% ipython --no-banner

In [1]: import numpy as np

In [2]: import numpy.linalg as la

In [3]: np.set_printoptions(precision=3, suppress=True, linewidth=160, legacy="1.25")

In [4]: def rnd(a):
   ...:     return np.round(a, 3) + 0
   ...: 

In [5]: E = np.load("test4.npy")

In [6]: E
Out[6]: 
array([[1.   , 0.5  , 0.25 , 0.125],
       [0.5  , 1.   , 0.5  , 0.25 ],
       [0.25 , 0.5  , 1.   , 0.5  ],
       [0.125, 0.25 , 0.5  , 1.   ]])

In [7]: # symmetric

In [8]: evals, vecs = la.eigh(E)

In [9]: x = np.array([0, 1, 3, 2])

In [10]: rnd(vecs * np.abs(evals) @ vecs.T)
Out[10]: 
array([[1.   , 0.5  , 0.25 , 0.125],
       [0.5  , 1.   , 0.5  , 0.25 ],
       [0.25 , 0.5  , 1.   , 0.5  ],
       [0.125, 0.25 , 0.5  , 1.   ]])

In [11]: np.abs(E).sum(axis=1).max(), rnd(np.abs(evals).max())
Out[11]: (2.25, 2.086)

In [12]: rnd(vecs * np.sqrt(evals) @ vecs.T)
Out[12]: 
array([[0.963, 0.25 , 0.095, 0.04 ],
       [0.25 , 0.933, 0.243, 0.095],
       [0.095, 0.243, 0.933, 0.25 ],
       [0.04 , 0.095, 0.25 , 0.963]])

In [13]: x = np.ones(4)

In [14]: for _ in range(3):
    ...:     x = E @ x
    ...:     x /= la.norm(x)
    ...:     print(round(x @ E @ x, 3))
    ...: 
2.084
2.085
2.086

In [15]: rnd(x)
Out[15]: array([0.436, 0.556, 0.556, 0.436])

In [16]: rnd(la.eigvalsh(E)[-1])
Out[16]: 2.086

In [17]: evals, vecs = la.eigh(E)

In [18]: rnd(la.eigvalsh(E + 4 * np.eye(4)))
Out[18]: array([4.375, 4.539, 5.   , 6.086])

In [19]: rnd(la.eigvalsh(E @ E))
Out[19]: array([0.141, 0.291, 1.   , 4.35 ])

In [20]: rnd(la.svd(E, compute_uv=False))
Out[20]: array([2.086, 1.   , 0.539, 0.375])
